In [1]: import numpy as np

In [2]: import numpy.linalg as la

In [3]: np.set_printoptions(precision=2, suppress=True, linewidth=140, floatmode="fixed")

In [4]: tidy = lambda a: np.round(a, 2) + 0

In [5]: m1 = np.load("block9.npy")

In [6]: print(m1)
[[ 7.94  0.44  9.50]
 [ 9.08 -0.17 10.26]
 [11.79  1.41 10.13]
 [ 9.71  1.40  8.86]
 [ 9.84 -0.32 10.66]
 [ 9.12 -0.35  9.80]
 [ 9.98 -2.43  9.36]
 [10.57  1.67  8.68]
 [10.67 -0.35 11.02]
 [ 8.38  0.20  9.40]
 [ 9.35  0.05  9.76]
 [10.45 -1.08 10.90]
 [ 9.41 -2.01  8.92]
 [11.75 -1.17 10.14]
 [ 9.07 -0.79 10.24]
 [10.84  0.84 10.79]]

In [7]: print(np.count_nonzero(m1))
48

In [8]: print(tidy(la.svd(m1, compute_uv=False)))
[56.08  4.61  2.92]

In [9]: print(m1.shape)
(16, 3)

In [10]: la.rank(m1)
Traceback (most recent call last):
  Cell In[10], line 1
    la.rank(m1)
AttributeError: module 'numpy.linalg' has no attribute 'rank'


In [11]: print(tidy(la.norm(m1)))
56.35

In [12]: np.zeros(16, 3)
Traceback (most recent call last):
  Cell In[12], line 1
    np.zeros(16, 3)
TypeError: Cannot interpret '3' as a data type


In [13]: cov = np.cov(m1, rowvar=False)

In [14]: print(np.argsort(-m1.std(axis=0).round(6), kind="stable"))
[1 0 2]

In [15]: print(tidy(la.eigvalsh(cov)[::-1]))
[1.45 1.25 0.43]

In [16]: print(np.argwhere(np.triu(np.abs(np.corrcoef(m1.T)) > 0.8, 1)))
[]

In [17]: print(tidy(np.corrcoef(m1[:, 0], m1[:, 1])[0, 1]))
0.1

In [18]: print(tidy(np.polyfit(m1[:, 0], m1[:, 1], 1)))
[ 0.11 -1.21]

In [19]: T = np.stack([m1, -1 * m1, m1[::-1]])

In [20]: print(la.matrix_rank(T))
[3 3 3]

In [21]: print(la.matrix_rank(T.reshape(3, -1)))
2

In [22]: print(T.sum(axis=0))
[[10.84  0.84 10.79]
 [ 9.07 -0.79 10.24]
 [11.75 -1.17 10.14]
 [ 9.41 -2.01  8.92]
 [10.45 -1.08 10.90]
 [ 9.35  0.05  9.76]
 [ 8.38  0.20  9.40]
 [10.67 -0.35 11.02]
 [10.57  1.67  8.68]
 [ 9.98 -2.43  9.36]
 [ 9.12 -0.35  9.80]
 [ 9.84 -0.32 10.66]
 [ 9.71  1.40  8.86]
 [11.79  1.41 10.13]
 [ 9.08 -0.17 10.26]
 [ 7.94  0.44  9.50]]

In [23]: print(tidy(np.einsum("bij,cij->bc", T, T)))
[[ 3175.14 -3175.14  3125.87]
 [-3175.14  3175.14 -3125.87]
 [ 3125.87 -3125.87  3175.14]]

In [24]: print(tidy(la.norm(T, axis=(1, 2))))
[56.35 56.35 56.35]

In [25]: idx = m1[:, 0] > np.median(m1[:, 0])

In [26]: f = m1[idx].mean(axis=0) - m1[~idx].mean(axis=0)

In [27]: print(tidy(f))
[ 1.73 -0.03  0.62]

In [28]: print(np.argsort(-np.abs(f).round(6), kind="stable"))
[0 2 1]

In [29]: f, r1 = m1[12], m1[7]

In [30]: print(tidy(f @ f))
172.15

In [31]: pr = (f @ r1) / (f @ f) * f

In [32]: print(tidy(pr))
[ 9.49 -2.03  8.99]

In [33]: print(tidy(r1 - pr))
[ 1.08  3.70 -0.31]

In [34]: print(tidy((r1 - pr) @ f))
0.0

In [35]: print(tidy(np.outer(f, r1)))
[[ 99.46  15.71  81.68]
 [-21.25  -3.36 -17.45]
 [ 94.28  14.90  77.43]]

In [36]: A = np.load("layer0.npy")

In [37]: print(A)
[[ -0.19  -0.79  -1.85  -0.10  -1.39]
 [ -1.43  -4.24 -11.36  -0.01  -8.61]
 [ -0.91  -2.57  -7.01   0.04  -5.33]
 [  0.34   0.65   1.74   0.05   1.32]
 [ -0.18  -0.35  -0.90  -0.05  -0.65]
 [  0.03   0.12   0.37  -0.01   0.29]
 [  1.27   3.89  10.44  -0.07   7.79]
 [ -1.77  -5.58 -14.64  -0.10 -10.88]
 [ -0.02   0.05   0.05  -0.08   0.10]
 [ -0.65  -1.65  -4.41   0.02  -3.28]
 [  0.02   0.06   0.04   0.02   0.00]
 [  0.70   2.09   5.20   0.03   4.00]
 [ -1.03  -3.04  -8.18   0.06  -6.11]
 [ -0.63  -2.19  -5.74  -0.04  -4.32]
 [ -1.82  -5.21 -13.91  -0.01 -10.50]
 [ -1.06  -3.57  -9.62   0.11  -7.24]
 [  1.86   5.49  14.80   0.10  11.08]
 [  2.04   6.19  16.71   0.05  12.58]
 [  0.41   1.33   3.52  -0.05   2.60]]

In [38]: cent = A[[5, 13]].astype(float)

In [39]: for _ in range(5):
    ...:     idx = la.norm(A[:, None] - cent, axis=-1).argmin(axis=1)
    ...:     cent = np.array([A[idx == j].mean(axis=0) for j in range(2)])
    ...: 

In [40]: print(idx)
[0 1 1 0 0 0 0 1 0 1 0 0 1 1 1 1 0 0 0]

In [41]: print(tidy(cent[1] - cent[0]))
[ -1.73  -5.21 -13.92   0.02 -10.46]

In [42]: print(tidy(cent))
[[ 0.57  1.70  4.56 -0.01  3.43]
 [-1.16 -3.51 -9.36  0.01 -7.03]]

In [43]: vec = np.array([1, 0, 1, 0, 1])

In [44]: y = A @ vec

In [45]: coef, lr = np.zeros(5), 1 / la.norm(A, 2) ** 2

In [46]: for i in range(250):
    ...:     coef -= lr * A.T @ (A @ coef - y)
    ...:     if i % 50 == 0: print(i, round(la.norm(A @ coef - y), 2))
    ...: 
0 0.27
50 0.27
100 0.27
150 0.27
200 0.27

In [47]: print(tidy(la.cond(A)))
301.43

In [48]: print(tidy(coef))
[0.14 0.41 1.09 0.00 0.82]
